% python3 -q
>>> import numpy as np
>>> from numpy import linalg as LA
>>> np.set_printoptions(precision=2, suppress=True, linewidth=140, sign=" ")
>>> rnd = lambda a: np.round(a, 2) + 0
>>> m1 = np.load("w.npy")
>>> m1
array([[ 0.02,  2.  ,  2.  ,  2.  ,  3.  ],
       [ 3.  ,  0.02,  3.  ,  3.  ,  2.  ],
       [ 1.  ,  2.  ,  0.02,  1.  ,  0.  ],
       [ 0.  ,  3.  ,  0.  ,  1.02,  0.  ],
       [ 0.  ,  2.  ,  2.  ,  2.  ,  3.02]])
>>> P = np.triu(np.array([[0, 3, 3, 2, 0],
...     [0, 2, 1, 1, 2],
...     [0, 3, 0, 0, 0],
...     [1, 3, 0, 1, 3],
...     [3, 1, 0, 3, 2]]), 1) + np.eye(5)
>>> A2 = P @ m1 @ LA.inv(P)
>>> LA.matrix_rank(A2)
np.int64(5)
>>> P @ m1 - m1 @ P
array([[ 12.,  12.,   7.,  12.,  -4.],
       [  1.,   0.,  -5.,   0.,  -3.],
       [  0.,  -3.,  -5.,  -4.,  -7.],
       [  0.,   6.,   3.,   3.,   0.],
       [  0.,   0.,  -2.,  -2., -10.]])
>>> def softmax(z):
...     e = np.exp(z - z.max(axis=-1, keepdims=True))
...     return e / e.sum(axis=-1, keepdims=True)
... 
>>> rnd(softmax(10 * m1[2]))
array([ 0.,  1.,  0.,  0.,  0.])
>>> rnd(softmax(m1[2] + 2))
array([ 0.18,  0.5 ,  0.07,  0.18,  0.07])
>>> att = m1 @ m1.T / np.sqrt(5)
>>> softmax(att).round(6).argmax(axis=1)
array([ 4,  1,  3,  3,  4])
>>> rnd(softmax(att + np.triu(np.full(att.shape, -np.inf), 1)))
array([[ 1.  ,  0.  ,  0.  ,  0.  ,  0.  ],
       [ 0.  ,  1.  ,  0.  ,  0.  ,  0.  ],
       [ 0.33,  0.34,  0.33,  0.  ,  0.  ],
       [ 0.24,  0.03,  0.15,  0.58,  0.  ],
       [ 0.44,  0.11,  0.  ,  0.  ,  0.45]])
>>> rnd(LA.eigvals(m1).sum().real)
np.float64(4.1)
>>> rnd(LA.det(m1.T))
np.float64(0.1)
>>> np.einsum("ii->", m1)
np.float64(4.1)
>>> rnd(LA.det(m1[::-1]))
np.float64(0.1)
>>> mat = np.loadtxt("arr.csv", delimiter=",")
>>> mat
array([[ 1.,  2.,  2.],
       [ 2.,  2.,  2.],
       [ 2.,  1.,  1.],
       [ 2.,  1.,  2.],
       [ 2.,  2.,  2.]])
>>> A2 = np.c_[mat[:, :1] @ np.array([[1]]), np.array([-3, 4, -2, 2, -2])]
>>> A2
array([[ 1., -3.],
       [ 2.,  4.],
       [ 2., -2.],
       [ 2.,  2.],
       [ 2., -2.]])
>>> rnd(LA.norm(A2 - mat @ LA.lstsq(mat, A2)[0], axis=0))
array([ 0.  ,  5.61])
>>> LA.matrix_rank(np.c_[mat, A2])
np.int64(4)
>>> rnd(LA.norm(LA.qr(mat)[0].T @ A2, axis=0) ** 2 / ((A2 ** 2).sum(axis=0) + 1e-12))
array([ 1.  ,  0.15])
>>> rnd(softmax(10 * mat[3]))
array([ 0.5,  0. ,  0.5])
>>> att = mat @ mat.T / np.sqrt(3)
>>> softmax(att).round(6).argmax(axis=1)
array([ 1,  1,  1,  1,  1])
>>> rnd(softmax(att))
array([[ 0.19,  0.34,  0.03,  0.11,  0.34],
       [ 0.12,  0.37,  0.04,  0.12,  0.37],
       [ 0.1 ,  0.31,  0.1 ,  0.18,  0.31],
       [ 0.1 ,  0.33,  0.06,  0.18,  0.33],
       [ 0.12,  0.37,  0.04,  0.12,  0.37]])
>>> C2 = mat.T @ mat
>>> np.allclose(C2, C2.T)
True
>>> rnd(LA.eigvalsh(C2)[::-1])
array([ 46.1 ,   1.55,   0.35])
>>> (mat @ mat.T).shape
(5, 5)
>>> rnd(LA.svd(mat, compute_uv=False) ** 2)
array([ 46.1 ,   1.55,   0.35])
>>> np.trace(C2), (mat ** 2).sum()
(np.float64(48.0), np.float64(48.0))
>>> u, r1 = mat[4], mat[3]
>>> u @ u
np.float64(12.0)
>>> p = (u @ r1) / (u @ u) * u
>>> LA.matrix_rank(np.outer(u, r1))
np.int64(1)
>>> rnd(p)
array([ 1.67,  1.67,  1.67])
>>> rnd((r1 - p) @ u)
np.float64(0.0)
>>> u = np.array([-2, -1, 1, -1, 2]) + 0.5
>>> arr = np.eye(5) - 2 * np.outer(u, u) / (u @ u)
>>> rnd(arr)
array([[ 0.6 , -0.13,  0.4 , -0.13,  0.67],
       [-0.13,  0.96,  0.13, -0.04,  0.22],
       [ 0.4 ,  0.13,  0.6 ,  0.13, -0.67],
       [-0.13, -0.04,  0.13,  0.96,  0.22],
       [ 0.67,  0.22, -0.67,  0.22, -0.11]])
>>> rnd((arr + arr.T) / 2)
array([[ 0.6 , -0.13,  0.4 , -0.13,  0.67],
       [-0.13,  0.96,  0.13, -0.04,  0.22],
       [ 0.4 ,  0.13,  0.6 ,  0.13, -0.67],
       [-0.13, -0.04,  0.13,  0.96,  0.22],
       [ 0.67,  0.22, -0.67,  0.22, -0.11]])
>>> rnd(arr @ arr)
array([[ 1.,  0.,  0.,  0.,  0.],
       [ 0.,  1.,  0.,  0.,  0.],
       [ 0.,  0.,  1.,  0.,  0.],
       [ 0.,  0.,  0.,  1.,  0.],
       [ 0.,  0.,  0.,  0.,  1.]])
>>> np.allclose(arr @ arr.T, arr.T @ arr)
True
>>> arr.inv()
Traceback (most recent call last):
  File "<python-input-49>", line 1, in <module>
    arr.inv()
    ^^^^^^^
AttributeError: 'numpy.ndarray' object has no attribute 'inv'
>>> np.trace(arr)
np.float64(3.0)
>>> rnd(LA.det(arr))
np.float64(-1.0)
>>> rnd(np.sort(np.abs(LA.eigvals(arr))))
array([ 1.,  1.,  1.,  1.,  1.])
>>> x0 = np.array([3, 0, 0, 0, 2])
>>> a = np.maximum(arr @ x0, 0)
>>> rnd(arr * (a > 1e-9)[:, None])
array([[ 0.6 , -0.13,  0.4 , -0.13,  0.67],
       [-0.13,  0.96,  0.13, -0.04,  0.22],
       [ 0.  ,  0.  ,  0.  ,  0.  ,  0.  ],
       [-0.13, -0.04,  0.13,  0.96,  0.22],
       [ 0.67,  0.22, -0.67,  0.22, -0.11]])
>>> np.flatnonzero(a > 1e-9)
array([ 0,  1,  3,  4])
>>> rnd(arr.T @ a)
array([ 3.05,  0.02,  0.08,  0.02,  1.91])
>>> rnd(np.tanh(arr @ x0))
array([ 1.  ,  0.04, -0.13,  0.04,  0.94])
